>>> import numpy as np
>>> from numpy import linalg as LA
>>> np.set_printoptions(precision=1, suppress=True, linewidth=140)
>>> rd = lambda a: np.round(a, 1) + 0
>>> cent = 20 * np.array([[1.4, -0.1, 0.6, -0.1, 1.0, 0.2, 2.0, -0.8],
...     [1.3, 1.0, -0.8, 0.7, 0.5, 0.8, 1.2, 0.4]])
>>> rng = np.random.default_rng(226)
>>> labels = rng.integers(0, 2, 13)
>>> feats = cent[labels] + rng.normal(size=(13, 8))
>>> print(rd(feats))
[[ 26.6  20.5 -16.7  14.5   8.7  17.1  25.6   9.2]
 [ 26.   20.  -15.6  15.5   8.9  16.3  24.9   7.8]
 [ 27.   21.8 -15.6  12.5   9.6  15.6  24.    6.1]
 [ 25.2  21.  -14.4  15.5  10.3  16.3  23.4   6.1]
 [ 28.1  -1.2  12.9  -1.7  20.1   2.7  38.7 -17. ]
 [ 26.8  20.1 -16.9  16.9   7.6  16.7  25.    6.8]
 [ 26.7  20.6 -15.3  15.2   9.4  16.3  22.2   7. ]
 [ 25.9  19.8 -16.   12.9   9.6  15.2  23.6   8.5]
 [ 26.1  20.4 -15.5  13.5  11.   16.   23.6   7.4]
 [ 27.1  19.3 -17.6  14.   10.2  16.3  24.    9.8]
 [ 24.5  21.2 -14.2  13.8   9.   17.3  22.8   8.9]
 [ 28.8  -2.9  12.6  -2.   19.4   4.1  40.5 -17.3]
 [ 29.   -2.1  13.1  -2.6  19.2   2.9  40.4 -16.7]]
>>> print(np.argsort(-LA.norm(feats, axis=0).round(6), kind="stable")[:3])
[6 0 1]
>>> print(round(np.log10(LA.cond(feats))))
2
>>> print(LA.matrix_rank(feats, rtol=0.1))
2
>>> print([round(float(x), 1) for x in LA.svd(feats, compute_uv=False)[:3]])
[170.7, 78.5, 4.7]
>>> hat = feats @ LA.solve(feats.T @ feats, feats.T)
>>> print(rd(np.trace(hat)))
8.0
>>> print(np.allclose(hat @ hat, hat))
True
>>> print(rd(np.diag(hat)))
[0.4 0.3 0.9 0.6 0.6 0.7 0.9 0.3 0.4 0.7 0.8 0.9 0.6]
>>> print(rd(LA.eigvalsh(hat)))
[0. 0. 0. 0. 0. 1. 1. 1. 1. 1. 1. 1. 1.]
>>> mat = np.array([[2, 3, 4, 8, 6],
...     [-6, 1, 28, 26, 12],
...     [-2, 4, 24, 27, 15],
...     [14, 9, -20, -4, 6]])
>>> # rows and columns are dependent
>>> T = np.stack([mat, 4 * mat, mat[::-1]])
>>> print(T.shape)
(3, 4, 5)
>>> print(rd(LA.norm(T, axis=(1, 2))))
[ 63.6 254.5  63.6]
>>> print(np.einsum("bij,cij->bc", T, T))
[[ 4049 16196  3098]
 [16196 64784 12392]
 [ 3098 12392  4049]]
>>> W0 = np.loadtxt("run8.csv", delimiter=",")
>>> print(W0)
[[ 0.  0.  0.  0.  0.  0.  0.  0.  0.]
 [ 0.  1.  0.  2.  1.  2.  1. -3. -3.]
 [ 0.  0.  0.  0.  0.  0.  0.  0.  0.]
 [ 0.  2.  0.  4.  2.  4.  2. -6. -6.]
 [ 0.  1.  0.  2.  1.  2.  1. -3. -3.]
 [ 0.  2.  0.  4.  2.  4.  2. -6. -6.]
 [ 0.  1.  0.  2.  1.  2.  1. -3. -3.]
 [ 0. -3.  0. -6. -3. -6. -3.  9.  9.]
 [ 0. -3.  0. -6. -3. -6. -3.  9.  9.]]
>>> rk = LA.matrix_rank(W0)
>>> print(rk)
1
>>> N = LA.svd(W0)[2][rk:].T
>>> print([int(LA.matrix_rank(W0[:i])) for i in range(1, len(W0) + 1)])
[0, 1, 1, 1, 1, 1, 1, 1, 1]
>>> print(LA.matrix_rank(W0.T @ W0), LA.matrix_rank(W0 @ W0.T))
1 1
>>> print([int(LA.matrix_rank(np.delete(W0, i, axis=0))) for i in range(9)])
[1, 1, 1, 1, 1, 1, 1, 1, 1]
